$ ipython --no-banner

In [1]: import numpy as np

In [2]: import numpy.linalg as la

In [3]: np.set_printoptions(suppress=True, linewidth=160)

In [4]: mat = np.load("test7.npy")

In [5]: mat
Out[5]: 
array([[18,  2, 11],
       [ 2,  6, 11],
       [11, 11,  4]])

In [6]: G = mat.T @ mat

In [7]: np.trace(G), (mat ** 2).sum()
Out[7]: (np.int64(868), np.int64(868))

In [8]: np.diag(G)
Out[8]: array([449, 161, 258])

In [9]: Y = np.array([[-2, 0, -2, -1, 1]])

In [10]: W0 = np.block([[np.zeros((1, 1)), Y], [Y.T, np.zeros((5, 5))]])

In [11]: W0
Out[11]: 
array([[ 0., -2.,  0., -2., -1.,  1.],
       [-2.,  0.,  0.,  0.,  0.,  0.],
       [ 0.,  0.,  0.,  0.,  0.,  0.],
       [-2.,  0.,  0.,  0.,  0.,  0.],
       [-1.,  0.,  0.,  0.,  0.,  0.],
       [ 1.,  0.,  0.,  0.,  0.,  0.]])

In [12]: Y = np.array([[0, 2], [2, -1], [0, 1], [2, 1], [-2, 2], [-2, -2]])

In [13]: np.einsum("ik,kj->ij", W0, Y)
Out[13]: 
array([[-8., -4.],
       [ 0., -4.],
       [ 0.,  0.],
       [ 0., -4.],
       [ 0., -2.],
       [ 0.,  2.]])

In [14]: np.vstack([W0, Y.T]).shape
Out[14]: (8, 6)

In [15]: Y.T @ W0.T
Out[15]: 
array([[-8.,  0.,  0.,  0.,  0.,  0.],
       [-4., -4.,  0., -4., -2.,  2.]])

In [16]: np.einsum("ij,ij->i", W0, W0)
Out[16]: array([10.,  4.,  0.,  4.,  1.,  1.])

In [17]: np.einsum("ij->j", W0)
Out[17]: array([-4., -2.,  0., -2., -1.,  1.])

In [18]: np.einsum("ik,kj->ji", W0, Y)
Out[18]: 
array([[-8.,  0.,  0.,  0.,  0.,  0.],
       [-4., -4.,  0., -4., -2.,  2.]])

In [19]: W0 @ Y
Out[19]: 
array([[-8., -4.],
       [ 0., -4.],
       [ 0.,  0.],
       [ 0., -4.],
       [ 0., -2.],
       [ 0.,  2.]])

In [20]: la.cond(W0) > 100
Out[20]: np.True_

In [21]: np.argsort(-la.norm(W0, axis=0).round(6), kind="stable")[:3]
Out[21]: array([0, 1, 3])

In [22]: round(float(la.norm(W0, 2) / la.norm(W0)), 1)
Out[22]: 0.7

In [23]: [round(float(x), 1) for x in la.svd(W0, compute_uv=False)[:3]]
Out[23]: [3.2, 3.2, 0.0]

In [24]: ev, vecs = la.eigh(W0)

In [25]: np.round(la.eigvalsh(W0 @ W0), 1) + 0
Out[25]: array([ 0.,  0.,  0.,  0., 10., 10.])

In [26]: np.abs(vecs[:, -1]).round(6).argmax()
Out[26]: np.int64(0)

In [27]: np.unique(ev.round(6) + 0, return_counts=True)[1]
Out[27]: array([1, 4, 1])

In [28]: np.round(vecs @ np.diag(ev) @ vecs.T, 1) + 0
Out[28]: 
array([[ 0., -2.,  0., -2., -1.,  1.],
       [-2.,  0.,  0.,  0.,  0.,  0.],
       [ 0.,  0.,  0.,  0.,  0.,  0.],
       [-2.,  0.,  0.,  0.,  0.,  0.],
       [-1.,  0.,  0.,  0.,  0.,  0.],
       [ 1.,  0.,  0.,  0.,  0.,  0.]])

In [29]: np.round(vecs.T @ W0 @ vecs, 1) + 0
Out[29]: 
array([[-3.2,  0. ,  0. ,  0. ,  0. ,  0. ],
       [ 0. ,  0. ,  0. ,  0. ,  0. ,  0. ],
       [ 0. ,  0. ,  0. ,  0. ,  0. ,  0. ],
       [ 0. ,  0. ,  0. ,  0. ,  0. ,  0. ],
       [ 0. ,  0. ,  0. ,  0. ,  0. ,  0. ],
       [ 0. ,  0. ,  0. ,  0. ,  0. ,  3.2]])

In [30]: ev.sum(), np.trace(W0)
Out[30]: (np.float64(0.0), np.float64(0.0))

In [31]: [round(float(la.det(W0[:i, :i])), 2) + 0 for i in range(1, 7)]
Out[31]: [0.0, -4.0, 0.0, 0.0, 0.0, 0.0]

In [32]: try:
    ...:     la.cholesky(W0)
    ...: except la.LinAlgError as e:
    ...:     print(repr(e))
    ...: 
LinAlgError('Matrix is not positive definite')

In [33]: np.all(la.eigvalsh(W0) > 0)
Out[33]: np.False_

In [34]: t = np.radians(45)

In [35]: Rm = np.eye(6)

In [36]: Rm[3, 3] = Rm[2, 2] = np.cos(t)

In [37]: Rm[3, 2], Rm[2, 3] = -np.sin(t), np.sin(t)

In [38]: Rm.round(1)
Out[38]: 
array([[ 1. ,  0. ,  0. ,  0. ,  0. ,  0. ],
       [ 0. ,  1. ,  0. ,  0. ,  0. ,  0. ],
       [ 0. ,  0. ,  0.7,  0.7,  0. ,  0. ],
       [ 0. ,  0. , -0.7,  0.7,  0. ,  0. ],
       [ 0. ,  0. ,  0. ,  0. ,  1. ,  0. ],
       [ 0. ,  0. ,  0. ,  0. ,  0. ,  1. ]])

In [39]: Y = W0 @ Rm.T

In [40]: np.round(np.abs(Y - W0).max(axis=0), 1)
Out[40]: array([0. , 0. , 1.4, 0.6, 0. , 0. ])

In [41]: np.round(la.svd(W0, compute_uv=False), 1) + 0, np.round(la.svd(Y, compute_uv=False), 1) + 0
Out[41]: (array([3.2, 3.2, 0. , 0. , 0. , 0. ]), array([3.2, 3.2, 0. , 0. , 0. , 0. ]))

In [42]: np.allclose(la.norm(W0, axis=1), la.norm(Y, axis=1))
Out[42]: True

In [43]: Y.round(1)
Out[43]: 
array([[ 0. , -2. , -1.4, -1.4, -1. ,  1. ],
       [-2. ,  0. ,  0. ,  0. ,  0. ,  0. ],
       [ 0. ,  0. ,  0. ,  0. ,  0. ,  0. ],
       [-2. ,  0. ,  0. ,  0. ,  0. ,  0. ],
       [-1. ,  0. ,  0. ,  0. ,  0. ,  0. ],
       [ 1. ,  0. ,  0. ,  0. ,  0. ,  0. ]])

In [44]: round(la.det(Rm), 1), np.round(np.trace(Rm), 1)
Out[44]: (np.float64(1.0), np.float64(5.4))

In [45]: Y = np.array([[5, 4], [-7, -9]])

In [46]: K = np.kron(np.eye(2, dtype=int), Y)

In [47]: K
Out[47]: 
array([[ 5,  4,  0,  0],
       [-7, -9,  0,  0],
       [ 0,  0,  5,  4],
       [ 0,  0, -7, -9]])

In [48]: Y = K / np.sqrt((K ** 2).mean(axis=1, keepdims=True))

In [49]: np.round(la.norm(Y, axis=1), 1)
Out[49]: array([2., 2., 2., 2.])

In [50]: la.matrix_rank(K - K.mean(axis=1, keepdims=True))
Out[50]: np.int64(3)

In [51]: Y[1].round(1)
Out[51]: array([-1.2, -1.6,  0. ,  0. ])

In [52]: la.matrix_rank(Y) == la.matrix_rank(K)
Out[52]: np.True_

In [53]: np.allclose(K @ K.T, K.T @ K)
Out[53]: False

In [54]: la.determinant(K)
Traceback (most recent call last):
  Cell In[54], line 1
    la.determinant(K)
AttributeError: module 'numpy.linalg' has no attribute 'determinant'


In [55]: la.matrix_power(K, 3)
Out[55]: 
array([[  97,  132,    0,    0],
       [-231, -365,    0,    0],
       [   0,    0,   97,  132],
       [   0,    0, -231, -365]])

In [56]: f, g = K[1], K[3]

In [57]: f @ f
Out[57]: np.int64(130)

In [58]: f @ g
Out[58]: np.int64(0)

In [59]: p = (f @ g) / (f @ f) * f

In [60]: g - p
Out[60]: array([ 0.,  0., -7., -9.])

In [61]: np.outer(f, g)
Out[61]: 
array([[ 0,  0, 49, 63],
       [ 0,  0, 63, 81],
       [ 0,  0,  0,  0],
       [ 0,  0,  0,  0]])

In [62]: (g - p) @ f
Out[62]: np.float64(0.0)

In [63]: la.matrix_rank(np.outer(f, g))
Out[63]: np.int64(1)

In [64]: X = np.loadtxt("x.csv", delimiter=",")

In [65]: X
Out[65]: 
array([[-0.3,  8.9,  4.1,  2.3],
       [-0.2, -7.4, -0.5, -7. ],
       [-2.1, -5.6, -1.3, -6.5],
       [-0.1, -5.2,  1.2, -5.4],
       [ 7.1,  6.3,  2.9,  1.6],
       [ 4.6,  8.4,  3.9,  2.6],
       [-2.3,  0.9,  1.8, -2.5],
       [ 2.9,  7.1,  3.5,  1.7],
       [ 3.3,  9.3,  4.8,  3.1],
       [ 2.3,  9.6,  5. ,  3.2],
       [ 2.9, 15.5,  7. ,  6.7],
       [ 0.9,  3.3,  1.8, -0.9],
       [ 0.9,  7.8,  3. ,  1.7],
       [ 2.4, -1. , -0.3, -3.4],
       [ 5.3,  4.7,  3.8,  0.8],
       [ 2.4,  9.5,  5. ,  3.2],
       [ 3.9, -1.2,  2.2, -2.7],
       [ 1.9, 12.5,  4.5,  4.5],
       [ 1. ,  9.7,  5.6,  3.3],
       [ 1. , -7.2,  0.9, -6.4],
       [ 0.9, -7. , -1.3, -6.8],
       [ 1.3, -1.8,  2.1, -3.3],
       [ 0.4, 10.2,  4.9,  3.3],
       [ 4.4,  1.2,  1.2, -1.7],
       [-1.2, -2.2,  1.5, -4. ],
       [ 2.2,  1.7,  3.1, -1.2],
       [ 0.4, -1.2,  0.1, -3.7]])

In [66]: dist = la.norm(X[:, None] - X[None], axis=-1)

In [67]: la.matrix_rank(dist ** 2)
Out[67]: np.int64(6)

In [68]: np.flatnonzero(dist[8] < dist.mean() / 2)
Out[68]: array([ 0,  5,  7,  8,  9, 12, 15, 17, 18, 22])

In [69]: Q, vecs = la.qr(X[:, :3])[0], la.qr(X[:, 3:])[0]

In [70]: s = la.svd(Q.T @ vecs, compute_uv=False)

In [71]: np.round(np.degrees(np.arccos(s.clip(0, 1))), 1)
Out[71]: array([20.1])

In [72]: (s > 0.9).sum()
Out[72]: np.int64(1)

In [73]: round(la.norm(Q @ Q.T - vecs @ vecs.T, 2), 1)
Out[73]: np.float64(1.0)

In [74]: vec = np.array([1, 2, -2, -1])

In [75]: rhs = X @ vec

In [76]: np.round(la.pinv(X) @ X, 1) + 0
Out[76]: 
array([[1., 0., 0., 0.],
       [0., 1., 0., 0.],
       [0., 0., 1., 0.],
       [0., 0., 0., 1.]])

In [77]: np.round(la.lstsq(X, rhs)[0], 1)
Out[77]: array([ 1.,  2., -2., -1.])

In [78]: rng = np.random.default_rng(6001)

In [79]: rhs = rhs + 0.3 * rng.normal(size=27)

In [80]: rhs.round(1) + 0
Out[80]: 
array([ 6.7, -7. , -4.6, -8. , 12.4, 11.1, -1.9,  8.3,  9.2,  8.4, 13. ,  4.8,  8.4,  4.8,  6.1,  8.3,  0.2, 13.4,  6.3, -9.1, -3.6, -3.6,  7.4,  6.1, -4.2,
        0. ,  1.5])

In [81]: b, *_ = la.lstsq(X, rhs)

In [82]: [round(float(la.norm(la.solve(X.T @ X + lam * np.eye(4), X.T @ rhs))), 2) for lam in (0, 1, 10, 100)]
Out[82]: [3.21, 3.02, 2.06, 0.95]

In [83]: b.round(1)
Out[83]: array([ 1. ,  2. , -2.1, -1. ])

In [84]: b.round()
Out[84]: array([ 1.,  2., -2., -1.])

In [85]: f = np.array([5, 5])

In [86]: np.round(np.correlate(X[12], X[20], "full"), 1)
Out[86]: array([ -6.1, -54.2, -36.8, -69.2, -16.2,  -9.2,   1.5])

In [87]: np.convolve(X[12], f)
Out[87]: array([ 4.5, 43.5, 54. , 23.5,  8.5])

In [88]: np.round(np.cross(X[12, :3], X[20, :3]), 1)
Out[88]: array([ 10.9,   3.9, -13.3])

In [89]: idx = rng.integers(0, 2, 3)

In [90]: F = np.array([[8, 1, -7], [1, 5, -6], [-2, -4, 3]]) * (idx[:, None] == idx)

In [91]: F
Out[91]: 
array([[8, 1, 0],
       [1, 5, 0],
       [0, 0, 3]])

In [92]: ev, vecs = la.eig(F)

In [93]: ev.round(1)
Out[93]: array([8.3, 4.7, 3. ])

In [94]: (F != 0).astype(int)
Out[94]: 
array([[1, 1, 0],
       [1, 1, 0],
       [0, 0, 1]])

In [95]: np.flatnonzero(la.matrix_power((F != 0) + (F.T != 0) + np.eye(3), 3)[0])
Out[95]: array([0, 1])

In [96]: (la.matrix_power((F != 0) + (F.T != 0) + np.eye(3), 3) > 0).astype(int)
Out[96]: 
array([[1, 1, 0],
       [1, 1, 0],
       [0, 0, 1]])

In [97]: idx = rng.permutation(3)

In [98]: idx
Out[98]: array([1, 2, 0])

In [99]: Y = F[idx][:, idx]

In [100]: round(float(la.det(Y)), 1), round(la.det(F[idx]), 1)
Out[100]: (117.0, np.float64(117.0))

In [101]: np.trace(Y)
Out[101]: np.int64(16)

In [102]: np.round(np.sort(np.abs(la.eigvals(F))), 1)
Out[102]: array([3. , 4.7, 8.3])

In [103]: (F - F.T) / 2
Out[103]: 
array([[0., 0., 0.],
       [0., 0., 0.],
       [0., 0., 0.]])

In [104]: F @ F
Out[104]: 
array([[65, 13,  0],
       [13, 26,  0],
       [ 0,  0,  9]])

In [105]: np.round(np.abs(la.eigvals(F)).max(), 1)
Out[105]: np.float64(8.3)

In [106]: la.determinant(F)
Traceback (most recent call last):
  Cell In[106], line 1
    la.determinant(F)
AttributeError: module 'numpy.linalg' has no attribute 'determinant'


In [107]: np.allclose(F @ F.T, F.T @ F)
Out[107]: True

In [108]: t = np.radians(180)

In [109]: Rm = np.eye(3)

In [110]: Rm[2, 2] = Rm[1, 1] = np.cos(t)

In [111]: Rm[2, 1], Rm[1, 2] = -np.sin(t), np.sin(t)

In [112]: Rm.round(1) + 0
Out[112]: 
array([[ 1.,  0.,  0.],
       [ 0., -1.,  0.],
       [ 0.,  0., -1.]])

In [113]: Y = F @ Rm.T

In [114]: np.allclose(F @ F.T, Y @ Y.T)
Out[114]: True

In [115]: Y.round(1) + 0
Out[115]: 
array([[ 8., -1.,  0.],
       [ 1., -5.,  0.],
       [ 0.,  0., -3.]])

In [116]: arr = np.loadtxt("block7.csv", delimiter=",")

In [117]: arr
Out[117]: 
array([[-13.9, -13. ,   5.2,  -3.5],
       [ -8.1,  -2.8,   1.4, -18. ],
       [  2.3,   6.3, -13.9, -12.8],
       [ -0.1, -15.7,  -9.2,  -8.3],
       [-12.6,  -8.1,  -5.6,  12. ],
       [  6.6,  13.5, -13.1,   2. ],
       [-11.7,   0.9,  -8.4, -13.8],
       [ 10.4, -12.5,   6.2,  -9.8],
       [ -8.9,   8.3,  -6.7,  14.4],
       [ 11.8, -10.3,  -1.1,  12.3],
       [-17.4,  -3.6,   6.4,  -6.6]])

In [118]: Xc = arr - arr.mean(axis=0)

In [119]: vecs = la.svd(Xc)[2][:3]

In [120]: Y = Xc - Xc @ vecs.T @ vecs

In [121]: np.round(np.cov(Xc @ vecs.T, rowvar=False), 1) + 0
Out[121]: 
array([[145.6,   0. ,   0. ],
       [  0. , 113. ,   0. ],
       [  0. ,   0. , 104.5]])

In [122]: np.round(np.diag(vecs.T @ vecs), 1)
Out[122]: array([1. , 0.7, 0.3, 1. ])

In [123]: np.round(Y.std(axis=0), 1) + 0
Out[123]: array([0.9, 2.5, 4. , 0. ])

In [124]: W2 = arr[[8, 7]].astype(float)

In [125]: for _ in range(4):
     ...:     idx = la.norm(arr[:, None] - W2, axis=-1).argmin(axis=1)
     ...:     W2 = np.array([arr[idx == j].mean(axis=0) for j in range(2)])
     ...: 

In [126]: idx
Out[126]: array([1, 1, 1, 1, 0, 0, 0, 1, 0, 1, 0])

In [127]: W2.round(1)
Out[127]: 
array([[-8.8,  2.2, -5.5,  1.6],
       [ 0.4, -8. , -1.9, -6.7]])

In [128]: np.bincount(idx)
Out[128]: array([5, 6])

In [129]: np.abs(W2[1] - W2[0]).argmax()
Out[129]: np.int64(1)

In [130]: np.round(W2[1] - W2[0], 1)
Out[130]: array([  9.2, -10.2,   3.6,  -8.3])

In [131]: Y = np.c_[arr[:, :2] @ np.array([[-1, 6], [6, 8]]), np.array([0, 0, 1, 0, 2, 1, 3, 0, 3, 1, 2])]

In [132]: Y.round(1)
Out[132]: 
array([[ -64.1, -187.4,    0. ],
       [  -8.7,  -71. ,    0. ],
       [  35.5,   64.2,    1. ],
       [ -94.1, -126.2,    0. ],
       [ -36. , -140.4,    2. ],
       [  74.4,  147.6,    1. ],
       [  17.1,  -63. ,    3. ],
       [ -85.4,  -37.6,    0. ],
       [  58.7,   13. ,    3. ],
       [ -73.6,  -11.6,    1. ],
       [  -4.2, -133.2,    2. ]])

In [133]: np.round(la.norm(Y - arr @ la.lstsq(arr, Y)[0], axis=0), 1) + 0
Out[133]: array([0. , 0. , 3.4])

In [134]: np.round(la.lstsq(arr, Y[:, 0])[0], 1) + 0
Out[134]: array([-1.,  6.,  0.,  0.])

In [135]: G = np.cov(arr, rowvar=False)

In [136]: np.round(arr.std(axis=0), 1)
Out[136]: array([ 9.9,  9.2,  7.2, 10.9])

In [137]: np.round(np.corrcoef(arr.T), 1) + 0
Out[137]: 
array([[ 1. ,  0. , -0.2,  0.1],
       [ 0. ,  1. , -0.6,  0.1],
       [-0.2, -0.6,  1. , -0.1],
       [ 0.1,  0.1, -0.1,  1. ]])

In [138]: np.median(arr, axis=0)
Out[138]: array([-8.1, -3.6, -5.6, -6.6])

In [139]: np.argsort(-arr.std(axis=0).round(6), kind="stable")
Out[139]: array([3, 0, 1, 2])

In [140]: G.shape
Out[140]: (4, 4)

In [141]: np.round(la.eigvalsh(G)[::-1], 1)
Out[141]: array([145.6, 113. , 104.5,  25.6])

In [142]: vec = np.array([-2, -2, -1, -2])

In [143]: rhs = arr @ vec

In [144]: try:
     ...:     la.solve(arr, rhs)
     ...: except la.LinAlgError as e:
     ...:     print(e)
     ...: 
Last 2 dimensions of the array must be square

In [145]: np.round(la.lstsq(arr, rhs)[0], 1)
Out[145]: array([-2., -2., -1., -2.])

In [146]: rhs.round(1)
Out[146]: array([ 55.6,  56.4,  22.3,  57.4,  23. , -31.1,  57.6,  17.6, -20.9, -26.5,  48.8])

In [147]: np.round(la.pinv(arr) @ arr, 1) + 0
Out[147]: 
array([[1., 0., 0., 0.],
       [0., 1., 0., 0.],
       [0., 0., 1., 0.],
       [0., 0., 0., 1.]])

In [148]: rhs = rhs + 0.1 * rng.normal(size=11)

In [149]: rhs.round(1)
Out[149]: array([ 55.6,  56.5,  22.3,  57.4,  23.2, -31.1,  57.6,  17.6, -20.9, -26.6,  48.6])

In [150]: b, *_ = la.lstsq(arr, rhs)

In [151]: np.round(la.norm(rhs - arr @ b), 1)
Out[151]: np.float64(0.3)

In [152]: [round(float(la.norm(la.solve(arr.T @ arr + lam * np.eye(4), arr.T @ rhs))), 2) for lam in (0, 1, 10, 100)]
Out[152]: [3.61, 3.6, 3.58, 3.33]

In [153]: b.round()
Out[153]: array([-2., -2., -1., -2.])
